>>> import numpy as np
>>> import numpy.linalg as la
>>> np.set_printoptions(precision=1, suppress=True, linewidth=140, legacy="1.25")
>>> K = np.loadtxt("case15.csv", delimiter=",")
>>> K
array([[ 6. , -0.1,  0. ],
       [ 6. ,  0.2, -0.1],
       [ 6. ,  0. ,  0. ],
       [ 6. ,  0.3, -0.1],
       [-8.9,  9. ,  1.1],
       [-9. ,  8.9,  1.2],
       [-9.1,  8.9,  1. ],
       [-9. ,  9. ,  0.9],
       [ 6.2,  7.2, -7. ],
       [ 6.1,  7. , -7.1],
       [ 6. ,  7.1, -6.9],
       [ 6. ,  7.2, -7. ]])
>>> G = np.cov(K, rowvar=False)
>>> np.polyfit(K[:, 0], K[:, 1], 1)
array([-0.4,  5.8])
>>> d = la.norm(K[:, None] - K[None], axis=-1)
>>> d.shape
(12, 12)
>>> d.mean(axis=1).argmax()
6
>>> d[8]
array([10.1,  9.8, 10. ,  9.8, 17.2, 17.4, 17.3, 17.2,  0. ,  0.2,  0.2,  0.2])
>>> rng = np.random.default_rng(90612)
>>> idx = rng.permutation(3)
>>> other = K[:, idx] * rng.choice([-1, 1], 3)
>>> other
array([[-0.1, -6. , -0. ],
       [ 0.2, -6. ,  0.1],
       [ 0. , -6. , -0. ],
       [ 0.3, -6. ,  0.1],
       [ 9. ,  8.9, -1.1],
       [ 8.9,  9. , -1.2],
       [ 8.9,  9.1, -1. ],
       [ 9. ,  9. , -0.9],
       [ 7.2, -6.2,  7. ],
       [ 7. , -6.1,  7.1],
       [ 7.1, -6. ,  6.9],
       [ 7.2, -6. ,  7. ]])
>>> Uu, _, VT = la.svd(K.T @ other)
>>> np.round(la.lstsq(K, other)[0], 1) + 0
array([[ 0., -1.,  0.],
       [ 1.,  0.,  0.],
       [ 0.,  0., -1.]])
>>> np.round(Uu @ VT, 1) + 0
array([[ 0., -1.,  0.],
       [ 1.,  0.,  0.],
       [ 0.,  0., -1.]])
>>> other = np.array([[3]])
>>> cent = np.array([[0, 3], [2, 2]])
>>> arr = np.block([[other, np.array([[2, 4]])], [np.zeros((2, 1)), cent]])
>>> arr
array([[3., 2., 4.],
       [0., 0., 3.],
       [0., 2., 2.]])
>>> other = np.c_[K[:, :2] @ np.array([[-9, -8], [-4, -2]]), np.array([-1, -3, 3, 2, 3, 0, 1, 2, 2, -3, 1, -3])]
>>> other
array([[-53.6, -47.8,  -1. ],
       [-54.8, -48.4,  -3. ],
       [-54. , -48. ,   3. ],
       [-55.2, -48.6,   2. ],
       [ 44.1,  53.2,   3. ],
       [ 45.4,  54.2,   0. ],
       [ 46.3,  55. ,   1. ],
       [ 45. ,  54. ,   2. ],
       [-84.6, -64. ,   2. ],
       [-82.9, -62.8,  -3. ],
       [-82.4, -62.2,   1. ],
       [-82.8, -62.4,  -3. ]])
>>> la.matrix_rank(np.c_[K, other])
4
>>> la.matrix_rank(other)
3
>>> np.round(la.norm(other - K @ la.lstsq(K, other)[0], axis=0), 1) + 0
array([0. , 0. , 6.9])
>>> np.round(la.lstsq(K, other[:, 0])[0], 1) + 0
array([-9., -4.,  0.])
